$ python3 -q
>>> import numpy as np
>>> from numpy import linalg as LA
>>> np.set_printoptions(suppress=True, linewidth=160)
>>> B = np.array([[1, 2, 1, 1], [1, 2, 2, 1], [1, 1, 1, 1], [0, 0, 2, 2]])
>>> M = np.block([[np.zeros((4, 4)), B], [B.T, np.zeros((4, 4))]])
>>> print(M)
[[0. 0. 0. 0. 1. 2. 1. 1.]
 [0. 0. 0. 0. 1. 2. 2. 1.]
 [0. 0. 0. 0. 1. 1. 1. 1.]
 [0. 0. 0. 0. 0. 0. 2. 2.]
 [1. 1. 1. 0. 0. 0. 0. 0.]
 [2. 2. 1. 0. 0. 0. 0. 0.]
 [1. 2. 1. 2. 0. 0. 0. 0.]
 [1. 1. 1. 2. 0. 0. 0. 0.]]
>>> # symmetric
>>> w1 = np.array([[1, 0, -1, 2, -1, 1],
...     [0, 1, 2, 1, 1, -2],
...     [2, 2, 1, 2, -2, 2],
...     [-2, -1, 1, 0, -1, 1],
...     [-1, -1, 1, -1, -2, 0],
...     [2, -1, 2, 1, -1, 0],
...     [1, 1, 1, -1, 0, -2],
...     [0, -1, -1, -2, -2, 2]])
>>> b = np.array([1, 4, 1, 3, 2, 2])
>>> hid = np.maximum(M @ w1 + b, 0)
>>> print(LA.matrix_rank(hid))
5
>>> print((hid > 0).astype(int))
[[1 1 1 1 0 1]
 [1 1 1 0 0 0]
 [1 1 1 0 0 1]
 [1 1 1 0 0 1]
 [1 1 1 1 0 1]
 [1 1 1 1 0 1]
 [0 1 1 1 0 1]
 [0 1 1 1 0 1]]
>>> print(hid)
[[ 5.  1.  6.  1.  0.  2.]
 [ 6.  2.  7.  0.  0.  0.]
 [ 3.  2.  4.  0.  0.  2.]
 [ 3.  4.  1.  0.  0.  2.]
 [ 4.  7.  3.  8.  0.  3.]
 [ 5.  8.  4. 11.  0.  2.]
 [ 0.  6.  7.  9.  0.  3.]
 [ 0.  5.  5.  8.  0.  5.]]
>>> print(np.round((hid > 0).mean(axis=0), 1))
[0.8 1.  1.  0.6 0.  0.9]
>>> basis = np.array([[2, 0, 3], [2, 4, 0], [1, 1, 0], [4, 1, 5], [3, 5, 2], [1, 1, 5]])
>>> print(hid @ basis)
[[24. 13. 30.]
 [23. 15. 18.]
 [16. 14. 19.]
 [17. 19. 19.]
 [60. 42. 67.]
 [76. 49. 80.]
 [58. 43. 60.]
 [52. 38. 65.]]
>>> print(w1 @ basis)
[[  7  -3  16]
 [  9  10  -3]
 [ 13   3  22]
 [ -7  -7  -3]
 [-13 -14 -12]
 [  5  -6   9]
 [ -1   2 -12]
 [-15 -15  -4]]
>>> q, _ = LA.qr(np.array([[-0.8, -0.6, -0.3, -0.7, -0.3, -1.9],
...     [0.7, 1.0, 0.7, -0.6, -0.9, 0.2],
...     [-0.1, 0.2, 1.7, 0.1, 0.3, -1.0],
...     [-0.4, 0.2, 1.9, -1.4, -1.5, 0.6],
...     [-0.6, 0.3, 0.3, -0.4, 0.2, 0.4],
...     [-2.1, -0.5, 1.3, 0.8, -0.5, 0.4]]))
>>> ev = np.array([0, 2, 3, 2, 3, 1])
>>> J = q @ np.diag(ev) @ q.T
>>> print(J.round(1))
[[ 1.4 -0.2 -0.2  0.1  0.1 -0.6]
 [-0.2  1.8 -0.5  0.3  0.1  0.6]
 [-0.2 -0.5  2.6  0.4  0.1 -0.3]
 [ 0.1  0.3  0.4  2.2 -0.6 -0.2]
 [ 0.1  0.1  0.1 -0.6  2.4 -0.6]
 [-0.6  0.6 -0.3 -0.2 -0.6  0.7]]
>>> left, s, Vt = LA.svd(J)
>>> V = Vt[:(s > 1e-8).sum()]
>>> rng = np.random.default_rng(725)
>>> x0 = J[3] + -3 * J[0] + rng.integers(2) * np.eye(6)[5]
>>> print(x0.round(1))
[-4.1  0.7  1.1  1.9 -0.9  1.6]
>>> print(LA.matrix_rank(np.vstack([J, x0])))
5
>>> print(np.allclose(V.T @ V @ x0, x0))
True
>>> print((M + M.T) / 2)
[[0. 0. 0. 0. 1. 2. 1. 1.]
 [0. 0. 0. 0. 1. 2. 2. 1.]
 [0. 0. 0. 0. 1. 1. 1. 1.]
 [0. 0. 0. 0. 0. 0. 2. 2.]
 [1. 1. 1. 0. 0. 0. 0. 0.]
 [2. 2. 1. 0. 0. 0. 0. 0.]
 [1. 2. 1. 2. 0. 0. 0. 0.]
 [1. 1. 1. 2. 0. 0. 0. 0.]]
>>> print(np.allclose(M, M.T))
True
>>> print(np.allclose(M @ M.T, M.T @ M))
True
>>> print(np.trace(M))
0.0
>>> print(np.round(np.abs(LA.eigvals(M)).max(), 1))
4.9
>>> ev, V = LA.eigh(J)
>>> print(np.round(LA.eigvalsh(J @ J), 1) + 0)
[0. 1. 4. 4. 9. 9.]
>>> print(np.unique(ev.round(6) + 0, return_counts=True)[1])
[1 1 2 2]
>>> print(np.round(V @ np.diag(ev) @ V.T, 1))
[[ 1.4 -0.2 -0.2  0.1  0.1 -0.6]
 [-0.2  1.8 -0.5  0.3  0.1  0.6]
 [-0.2 -0.5  2.6  0.4  0.1 -0.3]
 [ 0.1  0.3  0.4  2.2 -0.6 -0.2]
 [ 0.1  0.1  0.1 -0.6  2.4 -0.6]
 [-0.6  0.6 -0.3 -0.2 -0.6  0.7]]
>>> print(round(float(ev.sum()), 1), np.trace(J))
11.0 11.0
>>> W0 = np.load("test9.npy")
>>> print(W0.round(1))
[[-0.4  0.9  0.3]
 [ 0.9  0.5 -0.2]
 [ 0.3 -0.2  0.9]]
>>> # orthonormal columns
>>> r0 = np.array([-3, -2])
>>> print(np.round(np.convolve(W0[0], r0), 1))
[ 1.3 -1.7 -2.6 -0.6]
>>> print(np.round(np.polyval(r0, W0[0]), 1))
[-0.7 -4.6 -2.9]
>>> print(np.round(np.array([np.convolve(row, r0, "same") for row in W0]), 1))
[[ 1.3 -1.7 -2.6]
 [-2.6 -3.2 -0.5]
 [-0.9 -0.1 -2.5]]
>>> print(np.round(np.cross(W0[0, :3], W0[1, :3]), 1))
[-0.3  0.2 -0.9]
>>> print(np.round(np.correlate(W0[0], W0[1], "full"), 1) + 0)
[ 0.1 -0.4  0.   0.9  0.2]
